$ python3 -q
>>> import numpy as np
>>> from numpy import linalg as LA
>>> np.set_printoptions(precision=4, suppress=True, linewidth=120, sign=" ")
>>> Z = 5 * np.array([[0.7, -0.1, 0.4, 1.5], [-0.1, 1.9, 0.8, -0.3]])
>>> rng = np.random.default_rng(66)
>>> lab = rng.integers(0, 2, 26)
>>> F = Z[lab] + rng.normal(size=(26, 4))
>>> F
array([[ 0.4729,  8.7238,  5.0718, -1.6568],
       [-0.5553,  8.275 ,  4.0799,  0.9714],
       [ 3.4275, -0.9   ,  2.3927,  8.4905],
       [ 0.5402,  8.8004,  2.8199, -2.5577],
       [-0.5593,  7.4879,  5.5494, -2.1692],
       [ 3.273 ,  1.1217,  0.979 ,  7.5019],
       [-1.1808, 10.084 ,  3.3237, -1.2364],
       [-1.3179, 10.4862,  3.4703, -2.7829],
       [-0.2388,  7.3918,  5.5903, -1.0437],
       [ 3.8319, -0.3832,  3.2273,  7.5499],
       [-0.6956,  8.9285,  4.2094,  0.1079],
       [-1.5715, 10.3559,  4.1719, -1.0732],
       [ 0.9887, 10.163 ,  2.938 , -1.6352],
       [ 1.9743, -0.3962,  0.9341,  8.9277],
       [-0.126 ,  6.8837,  5.2926, -2.1326],
       [ 2.7374,  0.6146,  4.0043,  9.5775],
       [-1.1517,  8.3357,  5.2769, -1.252 ],
       [ 2.2597,  1.0522,  1.7758,  7.5286],
       [ 2.1258, -0.7073,  1.6   ,  7.1495],
       [-1.6187,  8.6289,  4.0788, -2.0131],
       [-0.5514,  9.5834,  4.1438, -0.8701],
       [-0.3314, 10.9677,  4.6257, -2.4419],
       [ 3.1612, -0.3426,  1.5355,  8.5701],
       [-2.5249,  9.8119,  4.4356, -2.8468],
       [ 2.0288,  1.6959,  2.3122,  7.7091],
       [ 2.4556,  0.2505,  1.4114,  6.9506]])
>>> cen = F - F.mean(axis=0)
>>> V = LA.svd(cen)[2][:2]
>>> other = cen - cen @ V.T @ V
>>> round(LA.norm(other) / LA.norm(cen), 4)
np.float64(0.1609)
>>> LA.norm(other, axis=1).round(6).argmax()
np.int64(15)
>>> (cen @ V.T).std(axis=0)
array([ 6.7184,  1.0327])
>>> gram = np.cov(F, rowvar=False)
>>> gram.shape
(4, 4)
>>> np.median(F, axis=0)
array([ 0.1734,  7.8815,  3.7373, -0.9569])
>>> np.polyfit(F[:, 2], F[:, 1], 1)
array([ 2.1852, -1.8507])
>>> round(float(np.corrcoef(F[:, 2], F[:, 1])[0, 1]), 4)
0.7033
>>> np.argwhere(np.triu(np.abs(np.corrcoef(F.T)) > 0.8, 1))
array([[ 0,  1],
       [ 0,  3],
       [ 1,  3]])
>>> LA.eigvalsh(gram)[::-1]
array([ 46.9418,   1.1091,   0.7413,   0.5362])
>>> np.argsort(-F.std(axis=0).round(6), kind="stable")
array([ 3,  1,  0,  2])
>>> gram
array([[  3.4553,  -7.5731,  -1.883 ,   7.9961],
       [ -7.5731,  20.4656,   4.6323, -20.9788],
       [ -1.883 ,   4.6323,   2.1198,  -5.2536],
       [  7.9961, -20.9788,  -5.2536,  23.2877]])
>>> X = np.load("a.npy")
>>> X
array([[  5.9611,  18.6763,   0.6332,   5.6824],
       [-24.4572,   0.9085,   4.1452,  -4.3386],
       [ 30.3149,  26.0433,  30.4894,   3.4066],
       [-21.0505,  14.4093,  17.0665,  -1.8089],
       [ 19.7088, -39.2493,   4.7717,  -7.7307],
       [ 18.2988,  -4.2993,   3.6146,   4.828 ],
       [ -8.7858,  -9.4841,  -6.8755,  -1.1943],
       [ 21.9555,  18.2604,  24.9833,   9.459 ],
       [ -7.4733,  16.3479,  -0.2049,   4.5267],
       [  3.7671,   5.5873,   3.3885,  -9.9378],
       [-48.3717,  -0.7367,  -1.3178,   5.8306],
       [-19.4868,  -4.0498,  -4.4774,  -9.1699],
       [ 19.9468,   4.8713, -12.351 ,   2.2587],
       [-18.7244,  -4.2975,   4.0865,   8.9104]])
>>> gram = np.cov(X, rowvar=False)
>>> LA.eigvalsh(gram)[::-1]
array([ 554.4321,  294.7611,   85.4061,   32.6584])
>>> np.argsort(-X.std(axis=0).round(6), kind="stable")
array([ 0,  1,  2,  3])
>>> np.argwhere(np.triu(np.abs(np.corrcoef(X.T)) > 0.8, 1))
array([], shape=(0, 2), dtype=int64)
>>> gram
array([[ 519.9078,   37.3506,   93.5981,   12.372 ],
       [  37.3506,  264.8855,   86.3422,   47.8972],
       [  93.5981,   86.3422,  139.8813,   18.3802],
       [  12.372 ,   47.8972,   18.3802,   42.5832]])
>>> dist = LA.norm(X[:, None] - X[None], axis=-1)
>>> np.unravel_index(dist.round(6).argmax(), dist.shape)
(np.int64(2), np.int64(10))
>>> dist.shape
(14, 14)
>>> (dist + 1e9 * np.eye(14)).round(6).argmin(axis=1)
array([  8,  11,   7,   1,   5,  12,  11,   2,   0,   0,   1,   1,   5,   1])
>>> dist.mean(axis=1).argmax()
np.int64(4)
>>> cen = X - X.mean(axis=0)
>>> V = LA.svd(cen)[2][:2]
>>> other = cen - cen @ V.T @ V
>>> (cen @ V.T).std(axis=0)
array([ 22.6899,  16.5441])
>>> other = np.c_[X[:, :3] @ np.array([[7, 7, 5], [7, 6, 0], [6, 0, 8]]), np.array([-1, 2, 0, 3, -2, 2, 1, -1, -3, 0, -3, 1, -1, 0])]
>>> other
array([[ 176.261 ,  153.7855,   34.8711,   -1.    ],
       [-139.9697, -165.7494,  -89.1244,    2.    ],
       [ 577.4438,  368.4641,  395.4897,    0.    ],
       [  55.9106,  -60.8977,   31.2795,    3.    ],
       [-108.1533,  -97.5342,  136.7176,   -2.    ],
       [ 119.6841,  102.2958,  120.4108,    2.    ],
       [-169.1423, -118.4052,  -98.933 ,    1.    ],
       [ 431.4111,  263.2509,  309.6439,   -1.    ],
       [  60.8928,   45.7743,  -39.0057,   -3.    ],
       [  85.8118,   59.8935,   45.9435,    0.    ],
       [-351.6656, -343.0221, -252.4009,   -3.    ],
       [-191.6206, -160.7064, -133.2532,    1.    ],
       [  99.6207,  168.8554,    0.926 ,   -1.    ],
       [-136.6343, -156.8558,  -60.93  ,    0.    ]])
>>> np.round(LA.lstsq(X, other[:, 0])[0], 4) + 0
array([ 7.,  7.,  6.,  0.])
>>> LA.matrix_rank(other)
np.int64(4)
>>> m1 = np.loadtxt("case4.csv", delimiter=",")
>>> m1
array([[-3.767 , -4.0917,  0.2982],
       [-2.6775, -2.4982, -1.6983],
       [-4.1861, -3.0955,  0.2252],
       [ 5.0203,  0.3803, -1.4573],
       [-2.2329, -2.6276, -3.5992],
       [-3.4296, -1.4645, -0.3138],
       [-3.8446, -3.1006, -3.0751],
       [-4.5188, -1.7546,  1.1057],
       [-4.6068, -2.3028, -0.0912],
       [-5.5689, -1.8769,  1.4124],
       [-4.1295, -3.0115,  0.3916],
       [-3.3045, -2.9378,  0.9613],
       [-2.1536, -3.24  , -1.2961],
       [-2.482 , -3.7479, -1.1867],
       [ 4.2793,  3.2814, -0.6891],
       [-3.7803, -2.3494,  0.8451],
       [-2.7142, -4.0029, -0.3386],
       [-4.2997, -4.0017, -2.7061],
       [-0.9287, -3.6069, -2.1661],
       [-4.6191, -3.8141, -0.3353],
       [-3.2223, -2.7343,  0.5474],
       [-1.47  , -0.9833, -3.1607],
       [-4.4587, -3.0199, -0.317 ],
       [-2.6255, -3.356 , -3.3573],
       [-3.1611, -3.3054, -2.5023],
       [-4.0639, -3.1915, -2.789 ],
       [ 4.8033,  0.7517,  0.6745],
       [-1.1436, -2.448 , -2.8102]])
>>> cen = m1 - m1.mean(axis=0)
>>> V = LA.svd(cen)[2][:1]
>>> other = cen - cen @ V.T @ V
>>> other.std(axis=0)
array([ 0.4041,  0.8483,  1.5256])
>>> np.diag(V.T @ V)
array([ 0.794 ,  0.204 ,  0.0019])
>>> (cen @ V.T).std(axis=0)
array([ 3.0134])
>>> LA.norm(other, axis=1).round(6).argmax()
np.int64(9)
